In [1]: import numpy as np

In [2]: np.set_printoptions(precision=1, suppress=True, linewidth=120, legacy="1.25")

In [3]: data = np.loadtxt("block0.csv", delimiter=",")

In [4]: data
Out[4]: 
array([[-4.,  4.,  0.,  0.,  0.,  0.,  0.,  0.,  0.,  0.],
       [ 4.,  3.,  4.,  0.,  0.,  0.,  0.,  0.,  0.,  0.],
       [ 0.,  4.,  4.,  4.,  0.,  0.,  0.,  0.,  0.,  0.],
       [ 0.,  0.,  4., -1.,  4.,  0.,  0.,  0.,  0.,  0.],
       [ 0.,  0.,  0.,  4., -1.,  4.,  0.,  0.,  0.,  0.],
       [ 0.,  0.,  0.,  0.,  4., -4.,  4.,  0.,  0.,  0.],
       [ 0.,  0.,  0.,  0.,  0.,  4., -5.,  4.,  0.,  0.],
       [ 0.,  0.,  0.,  0.,  0.,  0.,  4., -3.,  4.,  0.],
       [ 0.,  0.,  0.,  0.,  0.,  0.,  0.,  4., -2.,  4.],
       [ 0.,  0.,  0.,  0.,  0.,  0.,  0.,  0.,  4.,  4.]])

In [5]: q, r_ = np.linalg.qr(data)

In [6]: np.round(q @ r_, 1) + 0
Out[6]: 
array([[-4.,  4.,  0.,  0.,  0.,  0.,  0.,  0.,  0.,  0.],
       [ 4.,  3.,  4.,  0.,  0.,  0.,  0.,  0.,  0.,  0.],
       [ 0.,  4.,  4.,  4.,  0.,  0.,  0.,  0.,  0.,  0.],
       [ 0.,  0.,  4., -1.,  4.,  0.,  0.,  0.,  0.,  0.],
       [ 0.,  0.,  0.,  4., -1.,  4.,  0.,  0.,  0.,  0.],
       [ 0.,  0.,  0.,  0.,  4., -4.,  4.,  0.,  0.,  0.],
       [ 0.,  0.,  0.,  0.,  0.,  4., -5.,  4.,  0.,  0.],
       [ 0.,  0.,  0.,  0.,  0.,  0.,  4., -3.,  4.,  0.],
       [ 0.,  0.,  0.,  0.,  0.,  0.,  0.,  4., -2.,  4.],
       [ 0.,  0.,  0.,  0.,  0.,  0.,  0.,  0.,  4.,  4.]])

In [7]: q.shape, r_.shape
Out[7]: ((10, 10), (10, 10))

In [8]: np.round(q.T @ q, 1) + 0
Out[8]: 
array([[1., 0., 0., 0., 0., 0., 0., 0., 0., 0.],
       [0., 1., 0., 0., 0., 0., 0., 0., 0., 0.],
       [0., 0., 1., 0., 0., 0., 0., 0., 0., 0.],
       [0., 0., 0., 1., 0., 0., 0., 0., 0., 0.],
       [0., 0., 0., 0., 1., 0., 0., 0., 0., 0.],
       [0., 0., 0., 0., 0., 1., 0., 0., 0., 0.],
       [0., 0., 0., 0., 0., 0., 1., 0., 0., 0.],
       [0., 0., 0., 0., 0., 0., 0., 1., 0., 0.],
       [0., 0., 0., 0., 0., 0., 0., 0., 1., 0.],
       [0., 0., 0., 0., 0., 0., 0., 0., 0., 1.]])

In [9]: Y = data[0, 0] * data[1:] - np.outer(data[1:, 0], data[0])

In [10]: Y
Out[10]: 
array([[  0., -28., -16.,  -0.,  -0.,  -0.,  -0.,  -0.,  -0.,  -0.],
       [  0., -16., -16., -16.,  -0.,  -0.,  -0.,  -0.,  -0.,  -0.],
       [  0.,  -0., -16.,   4., -16.,  -0.,  -0.,  -0.,  -0.,  -0.],
       [  0.,  -0.,  -0., -16.,   4., -16.,  -0.,  -0.,  -0.,  -0.],
       [  0.,  -0.,  -0.,  -0., -16.,  16., -16.,  -0.,  -0.,  -0.],
       [  0.,  -0.,  -0.,  -0.,  -0., -16.,  20., -16.,  -0.,  -0.],
       [  0.,  -0.,  -0.,  -0.,  -0.,  -0., -16.,  12., -16.,  -0.],
       [  0.,  -0.,  -0.,  -0.,  -0.,  -0.,  -0., -16.,   8., -16.],
       [  0.,  -0.,  -0.,  -0.,  -0.,  -0.,  -0.,  -0., -16., -16.]])

In [11]: np.linalg.matrix_rank(Y), np.linalg.matrix_rank(data)
Out[11]: (9, 10)
